>>> import numpy as np
>>> from numpy import linalg as LA
>>> np.set_printoptions(suppress=True, linewidth=140)
>>> E = np.loadtxt("out3.csv", delimiter=",")
>>> E.round(3)
array([[  0.968,   1.863,   2.863,   1.106,  -1.144,   0.106],
       [  6.559,   1.594,   2.594,   6.965,   2.747,   5.965],
       [ -5.14 ,  -0.365,   0.635,  -2.774,  -0.353,  -3.774],
       [-18.688,  -1.063,  -0.063, -15.626,  -7.088, -16.626],
       [ 13.908,   3.026,   4.026,  12.882,   4.293,  11.882],
       [  2.814,  -0.043,   0.957,   4.857,   3.774,   3.857],
       [  7.25 ,   1.583,   2.583,   7.667,   3.184,   6.667],
       [ -0.615,   0.462,   1.462,   0.923,   0.708,  -0.077],
       [  1.507,   0.77 ,   1.77 ,   2.737,   1.365,   1.737],
       [  9.702,   3.105,   4.105,   8.597,   1.611,   7.597],
       [-12.013,  -0.798,   0.202,  -9.216,  -3.613, -10.216],
       [ -6.687,   0.927,   1.927,  -5.614,  -3.867,  -6.614]])
>>> # looks like rank 3
>>> Xs = E - E.mean(axis=0)
>>> Uu, sig, Vh = LA.svd(Xs, full_matrices=False)
>>> LA.matrix_rank(Xs)
np.int64(2)
>>> np.round(Xs.mean(axis=0), 3) + 0
array([0., 0., 0., 0., 0., 0.])
>>> np.round(Vh[0] * np.sign(Vh[0, np.abs(Vh[0]).argmax()]), 3)
array([0.609, 0.075, 0.075, 0.534, 0.216, 0.534])
>>> np.round((sig ** 2).sum() ** 2 / (sig ** 4).sum(), 3)
np.float64(1.025)
>>> np.searchsorted(np.cumsum(sig ** 2) / (sig ** 2).sum(), 0.9) + 1
np.int64(1)
>>> Uu, sig, Vh = LA.svd(E)
>>> vecs = Vh[:(sig > 1e-8).sum()]
>>> rng = np.random.default_rng(23676)
>>> x0 = E[6] + 5 * E[2] + rng.integers(2) * np.eye(6)[1]
>>> x0.round(3)
array([-18.448,  -0.244,   5.756,  -6.204,   1.419, -12.204])
>>> round(float(LA.norm(x0 - vecs.T @ vecs @ x0)), 3)
0.0
>>> np.allclose(vecs.T @ vecs @ x0, x0)
True
>>> LA.matrix_rank(np.vstack([E, x0]))
np.int64(3)
>>> cent = E[[2, 10]].astype(float)
>>> for _ in range(5):
...     z = LA.norm(E[:, None] - cent, axis=-1).argmin(axis=1)
...     cent = np.array([E[z == j].mean(axis=0) for j in range(2)])
... 
>>> z
array([0, 0, 1, 1, 0, 0, 0, 0, 0, 0, 1, 1])
>>> cent.round(3)
array([[  5.261,   1.545,   2.545,   5.717,   2.067,   4.717],
       [-10.632,  -0.325,   0.675,  -8.307,  -3.73 ,  -9.307]])
>>> np.abs(cent[1] - cent[0]).argmax()
np.int64(0)
>>> out = np.array([[1, 1], [1, -1]])
>>> J = np.kron(out, np.kron(out, out))[rng.permutation(8)][:5]
>>> J
array([[ 1, -1,  1, -1, -1,  1, -1,  1],
       [ 1, -1, -1,  1, -1,  1,  1, -1],
       [ 1,  1, -1, -1, -1, -1,  1,  1],
       [ 1,  1,  1,  1,  1,  1,  1,  1],
       [ 1, -1, -1,  1,  1, -1, -1,  1]])
>>> J @ J
Traceback (most recent call last):
  File "<python-input-29>", line 1, in <module>
    J @ J
    ~~^~~
ValueError: matmul: Input operand 1 has a mismatch in its core dimension 0, with gufunc signature (n?,k),(k,m?)->(n?,m?) (size 5 is different from 8)
>>> cov = J.T @ J
>>> cov
array([[ 5, -1, -1,  1, -1,  1,  1,  3],
       [-1,  5,  1, -1,  1, -1,  3,  1],
       [-1,  1,  5, -1,  1,  3, -1,  1],
       [ 1, -1, -1,  5,  3,  1,  1, -1],
       [-1,  1,  1,  3,  5, -1, -1,  1],
       [ 1, -1,  3,  1, -1,  5,  1, -1],
       [ 1,  3, -1,  1, -1,  1,  5, -1],
       [ 3,  1,  1, -1,  1, -1, -1,  5]])
>>> np.diag(cov)
array([5, 5, 5, 5, 5, 5, 5, 5])
>>> J.reshape(-1, 2)
array([[ 1, -1],
       [ 1, -1],
       [-1,  1],
       [-1,  1],
       [ 1, -1],
       [-1,  1],
       [-1,  1],
       [ 1, -1],
       [ 1,  1],
       [-1, -1],
       [-1, -1],
       [ 1,  1],
       [ 1,  1],
       [ 1,  1],
       [ 1,  1],
       [ 1,  1],
       [ 1, -1],
       [-1,  1],
       [ 1, -1],
       [-1,  1]])
>>> J.reshape(2, -1)
array([[ 1, -1,  1, -1, -1,  1, -1,  1,  1, -1, -1,  1, -1,  1,  1, -1,  1,  1, -1, -1],
       [-1, -1,  1,  1,  1,  1,  1,  1,  1,  1,  1,  1,  1, -1, -1,  1,  1, -1, -1,  1]])
>>> blk = J.reshape(5, 2, -1)
>>> np.einsum("ihd,ihd->ih", blk, blk)
array([[4, 4],
       [4, 4],
       [4, 4],
       [4, 4],
       [4, 4]])
>>> blk[:, 0]
array([[ 1, -1,  1, -1],
       [ 1, -1, -1,  1],
       [ 1,  1, -1, -1],
       [ 1,  1,  1,  1],
       [ 1, -1, -1,  1]])
>>> def softmax(z):
...     e = np.exp(z - z.max(axis=-1, keepdims=True))
...     return e / e.sum(axis=-1, keepdims=True)
... 
>>> np.round(softmax(J).sum(axis=1), 3)
array([1., 1., 1., 1., 1.])
>>> softmax(J[3] + 4)
array([0.125, 0.125, 0.125, 0.125, 0.125, 0.125, 0.125, 0.125])
>>> att = J @ J.T / np.sqrt(8)
>>> np.round(softmax(att)[3] @ J, 3)
array([1.   , 0.713, 0.713, 0.809, 0.713, 0.809, 0.809, 0.904])
>>> np.round(softmax(att), 3)
array([[0.809, 0.048, 0.048, 0.048, 0.048],
       [0.048, 0.809, 0.048, 0.048, 0.048],
       [0.048, 0.048, 0.809, 0.048, 0.048],
       [0.048, 0.048, 0.048, 0.809, 0.048],
       [0.048, 0.048, 0.048, 0.048, 0.809]])
>>> f, g = J[3], J[4]
>>> f @ g
np.int64(0)
>>> pr = (f @ g) / (f @ f) * f
>>> np.outer(f, g)
array([[ 1, -1, -1,  1,  1, -1, -1,  1],
       [ 1, -1, -1,  1,  1, -1, -1,  1],
       [ 1, -1, -1,  1,  1, -1, -1,  1],
       [ 1, -1, -1,  1,  1, -1, -1,  1],
       [ 1, -1, -1,  1,  1, -1, -1,  1],
       [ 1, -1, -1,  1,  1, -1, -1,  1],
       [ 1, -1, -1,  1,  1, -1, -1,  1],
       [ 1, -1, -1,  1,  1, -1, -1,  1]])
>>> x0 = np.array([9, -7, -5, 6, -9, -5, 9, 8])
>>> a = np.maximum(J @ x0, 0)
>>> np.maximum(J @ x0, 0) - np.maximum(-J @ x0, 0)
array([ 8, 32, 32,  6, 22])
>>> np.flatnonzero(a > 1e-9)
array([0, 1, 2, 3, 4])
>>> np.maximum(J @ (3 * x0), 0)
array([24, 96, 96, 18, 66])
>>> ang = np.sort(rng.uniform(-2, 2, 32))
>>> K = np.c_[ang, ang ** 2, ang ** 3] @ np.array([[-2, -2, 1, -2, -1, -1], [1, 0, 1, 2, 2, -2], [-2, -2, 0, -2, 0, 1]])
>>> K.round(3)
array([[ 16.073,  13.189,   1.185,  18.956,   7.465,  -8.966],
       [ 13.998,  11.431,   0.965,  16.566,   6.737,  -7.646],
       [  7.693,   6.18 ,   0.283,   9.206,   4.255,  -3.656],
       [  6.5  ,   5.209,   0.155,   7.792,   3.72 ,  -2.915],
       [  3.612,   2.897,  -0.131,   4.326,   2.274,  -1.187],
       [  3.52 ,   2.825,  -0.139,   4.215,   2.223,  -1.135],
       [  3.072,   2.474,  -0.175,   3.671,   1.971,  -0.887],
       [  2.748,   2.22 ,  -0.199,   3.275,   1.782,  -0.712],
       [  1.893,   1.555,  -0.243,   2.231,   1.257,  -0.291],
       [  1.665,   1.378,  -0.249,   1.951,   1.109,  -0.191],
       [  1.132,   0.963,  -0.242,   1.301,   0.75 ,   0.003],
       [  0.562,   0.505,  -0.182,   0.619,   0.353,   0.111],
       [  0.424,   0.388,  -0.152,   0.459,   0.258,   0.111],
       [  0.404,   0.371,  -0.148,   0.436,   0.245,   0.109],
       [  0.173,   0.166,  -0.076,   0.18 ,   0.096,   0.068],
       [ -0.156,  -0.163,   0.087,  -0.15 ,  -0.068,  -0.093],
       [ -0.262,  -0.28 ,   0.157,  -0.243,  -0.1  ,  -0.173],
       [ -0.281,  -0.303,   0.17 ,  -0.259,  -0.104,  -0.189],
       [ -0.486,  -0.553,   0.326,  -0.419,  -0.125,  -0.376],
       [ -0.761,  -0.918,   0.554,  -0.604,  -0.082,  -0.649],
       [ -1.053,  -1.324,   0.792,  -0.782,   0.022,  -0.922],
       [ -1.397,  -1.808,   1.051,  -0.986,   0.18 ,  -1.199],
       [ -2.649,  -3.529,   1.819,  -1.768,   0.823,  -1.873],
       [ -3.399,  -4.53 ,   2.193,  -2.269,   1.197,  -2.122],
       [ -5.723,  -7.525,   3.145,  -3.92 ,   2.262,  -2.528],
       [ -5.904,  -7.754,   3.211,  -4.054,   2.34 ,  -2.544],
       [ -7.85 , -10.183,   3.861,  -5.516,   3.139,  -2.63 ],
       [ -9.013, -11.614,   4.213,  -6.412,   3.589,  -2.62 ],
       [-10.992, -14.021,   4.769,  -7.964,   4.317,  -2.527],
       [-12.602, -15.958,   5.188,  -9.247,   4.88 ,  -2.396],
       [-12.887, -16.299,   5.259,  -9.475,   4.977,  -2.369],
       [-14.051, -17.688,   5.544, -10.414,   5.367,  -2.245]])
>>> # rows and columns are dependent
>>> Xs = K - K.mean(axis=0)
>>> Uu, sig, Vh = LA.svd(Xs, full_matrices=False)
>>> np.round(Vh[0] * np.sign(Vh[0, np.abs(Vh[0]).argmax()]), 3)
array([ 0.571,  0.611, -0.125,  0.531,  0.006, -0.056])
>>> LA.matrix_rank(Xs)
np.int64(3)
>>> sig.round(3) + 0
array([66.95 , 19.255,  3.857,  0.   ,  0.   ,  0.   ])
>>> cov = np.cov(K, rowvar=False)
>>> np.round(K.std(axis=0), 3)
array([6.758, 7.299, 1.906, 6.395, 2.126, 2.03 ])
>>> cov.shape
(6, 6)
>>> Uu, sig, Vh = LA.svd(K)
>>> vecs = Vh[:(sig > 1e-8).sum()]
>>> x0 = K[27] + -3 * K[25] + rng.integers(2) * np.eye(6)[3]
>>> x0.round(3)
array([ 8.7  , 11.65 , -5.418,  5.749, -3.432,  5.012])
>>> np.round(np.diag(vecs.T @ vecs), 3)
array([0.326, 0.475, 0.231, 0.412, 0.802, 0.753])
>>> Xs = K - K.mean(axis=0)
>>> vecs = LA.svd(Xs)[2][:3]
>>> out = Xs - Xs @ vecs.T @ vecs
>>> np.round(np.diag(vecs.T @ vecs), 3)
array([0.326, 0.475, 0.231, 0.412, 0.802, 0.753])
>>> np.round(out.std(axis=0), 3) + 0
array([0., 0., 0., 0., 0., 0.])
>>> rank = LA.matrix_rank(K)
>>> rank
np.int64(3)
>>> null = LA.svd(K)[2][rank:].T
>>> [int(LA.matrix_rank(K[:i])) for i in range(1, len(K) + 1)]
[1, 2, 3, 3, 3, 3, 3, 3, 3, 3, 3, 3, 3, 3, 3, 3, 3, 3, 3, 3, 3, 3, 3, 3, 3, 3, 3, 3, 3, 3, 3, 3]
>>> LA.matrix_rank(K.T @ K), LA.matrix_rank(K @ K.T)
(np.int64(3), np.int64(3))
>>> [int(LA.matrix_rank(K[:, :j + 1])) for j in range(6)]
[1, 2, 3, 3, 3, 3]
>>> np.allclose(K @ null, 0)
True
>>> [int(LA.matrix_rank(np.delete(K, i, axis=0))) for i in range(32)]
[3, 3, 3, 3, 3, 3, 3, 3, 3, 3, 3, 3, 3, 3, 3, 3, 3, 3, 3, 3, 3, 3, 3, 3, 3, 3, 3, 3, 3, 3, 3, 3]
>>> null.shape
(6, 3)
>>> A = np.load("block0.npy")
>>> A
array([[-2,  0,  0,  0,  0,  0],
       [-2,  0,  0,  0,  0,  0],
       [-2,  1,  2,  0,  0,  0],
       [ 1, -2,  1, -2,  0,  0],
       [ 0,  1, -1,  1,  1,  0],
       [ 0,  2, -2, -1,  1, -1]])
>>> # triangular: eigenvalues sit on the diagonal
>>> np.round(A @ LA.pinv(A) @ A, 3) + 0
array([[-2.,  0.,  0.,  0.,  0.,  0.],
       [-2.,  0.,  0.,  0.,  0.,  0.],
       [-2.,  1.,  2.,  0.,  0.,  0.],
       [ 1., -2.,  1., -2.,  0.,  0.],
       [ 0.,  1., -1.,  1.,  1.,  0.],
       [ 0.,  2., -2., -1.,  1., -1.]])
>>> Uu, sig, Vh = LA.svd(A)
>>> vecs = Vh[:(sig > 1e-8).sum()]
>>> x0 = A[2] + 3 * A[5] + rng.integers(2) * np.eye(6)[0]
>>> x0
array([-1.,  7., -4., -3.,  3., -3.])
>>> np.round(LA.norm(x0 - vecs.T @ vecs @ x0), 3)
np.float64(0.0)
>>> np.allclose(vecs.T @ vecs @ x0, x0)
True
>>> np.argsort(-LA.norm(A, axis=0).round(6), kind="stable")[:3]
array([0, 1, 2])
>>> [round(float(x), 3) for x in LA.svd(A, compute_uv=False)[:3]]
[4.236, 3.911, 2.355]
>>> round(float(LA.norm(A, 2) / LA.norm(A)), 3)
0.654
>>> rank = LA.matrix_rank(A)
>>> rank
np.int64(5)
>>> null = LA.svd(A)[2][rank:].T
>>> LA.matrix_rank(A.T @ A), LA.matrix_rank(A @ A.T)
(np.int64(5), np.int64(5))
>>> np.round(A @ null, 3) + 0
array([[0.],
       [0.],
       [0.],
       [0.],
       [0.],
       [0.]])
>>> np.allclose(A @ null, 0)
True
>>> null.shape
(6, 1)
>>> np.round(null[:, 0] / null[np.abs(null[:, 0]).round(6).argmax(), 0], 3)
array([ 0.   ,  0.25 , -0.125, -0.312, -0.062,  1.   ])
>>> Uu, sig, Vh = LA.svd(A)
>>> np.argmax(sig[:-1] / (sig[1:] + 1e-6)) + 1
np.int64(5)
>>> sig.round(3) + 0
array([4.236, 3.911, 2.355, 1.612, 0.781, 0.   ])
>>> out = Uu[:, :5] @ np.diag(sig[:5]) @ Vh[:5]
>>> LA.matrix_rank(A, rtol=0.05)
np.int64(5)
>>> LA.matrix_rank(out)
np.int64(5)
>>> round(float(LA.norm(A - out, 2)), 3), round(sig[5], 3)
(0.0, np.float64(0.0))
>>> W0 = np.array([[1, -4, 16, -64],
...     [1, -3, 9, -27],
...     [1, -2, 4, -8],
...     [1, -1, 1, -1],
...     [1, 0, 0, 0],
...     [1, 1, 1, 1]])
>>> # column 3 is much longer than the rest
>>> out = np.array([[3, 3, 5],
...     [7, 7, 8],
...     [7, 1, 0],
...     [9, 2, 2],
...     [6, 7, 5],
...     [1, 2, 5],
...     [0, 2, 5],
...     [1, 6, 5]])
>>> out.T @ J.T
array([[-10,  -8, -12,  34,   4],
       [ -6, -12,   6,  30,   6],
       [ -5,  -1,  11,  35,  -1]])
>>> np.einsum("ij,ij->i", J, J)
array([8, 8, 8, 8, 8])
>>> LA.matrix_rank(J @ out)
np.int64(3)
>>> np.einsum("ij->j", J)
array([ 5, -1, -1,  1, -1,  1,  1,  3])
>>> w1 = np.array([[-2, 1, 1, -4, 1],
...     [-3, 2, 4, -5, 1],
...     [2, 5, 3, -3, -4],
...     [2, -3, 3, -1, 1],
...     [4, -1, 4, 0, 3],
...     [-1, 0, 5, -5, 4],
...     [-4, 4, 0, 0, -5],
...     [2, 2, 4, -4, 2]])
>>> b = np.array([-1, 2, 0, 1, 0])
>>> hid = np.maximum(J @ w1 + b, 0)
>>> hid
array([[ 1,  8,  2,  0,  3],
       [ 0,  0,  0,  3,  0],
       [ 0, 10,  0,  0,  0],
       [ 0, 12, 24,  0,  3],
       [11,  0,  0,  5, 11]])
>>> (hid > 0).astype(int)
array([[1, 1, 1, 0, 1],
       [0, 0, 0, 1, 0],
       [0, 1, 0, 0, 0],
       [0, 1, 1, 0, 1],
       [1, 0, 0, 1, 1]])
>>> LA.matrix_rank(hid)
np.int64(5)
>>> cent = np.array([[2, 0], [2, -1], [-2, 1], [-1, -2], [1, 2]])
>>> w1 @ cent
array([[  1,  10],
       [ -4,  14],
       [  7,  -4],
       [ -6,  10],
       [  1,  11],
       [ -3,  23],
       [ -5, -14],
       [  6,  14]])
>>> hid @ cent
array([[ 17,   0],
       [ -3,  -6],
       [ 20, -10],
       [-21,  18],
       [ 28,  12]])
>>> out = hid[0, 0] * hid[1:] - np.outer(hid[1:, 0], hid[0])
>>> out
array([[  0,   0,   0,   3,   0],
       [  0,  10,   0,   0,   0],
       [  0,  12,  24,   0,   3],
       [  0, -88, -22,   5, -22]])
>>> LA.matrix_rank(out), LA.matrix_rank(hid)
(np.int64(4), np.int64(5))
>>> np.flatnonzero(~out.round(6).any(axis=1))
array([], dtype=int64)
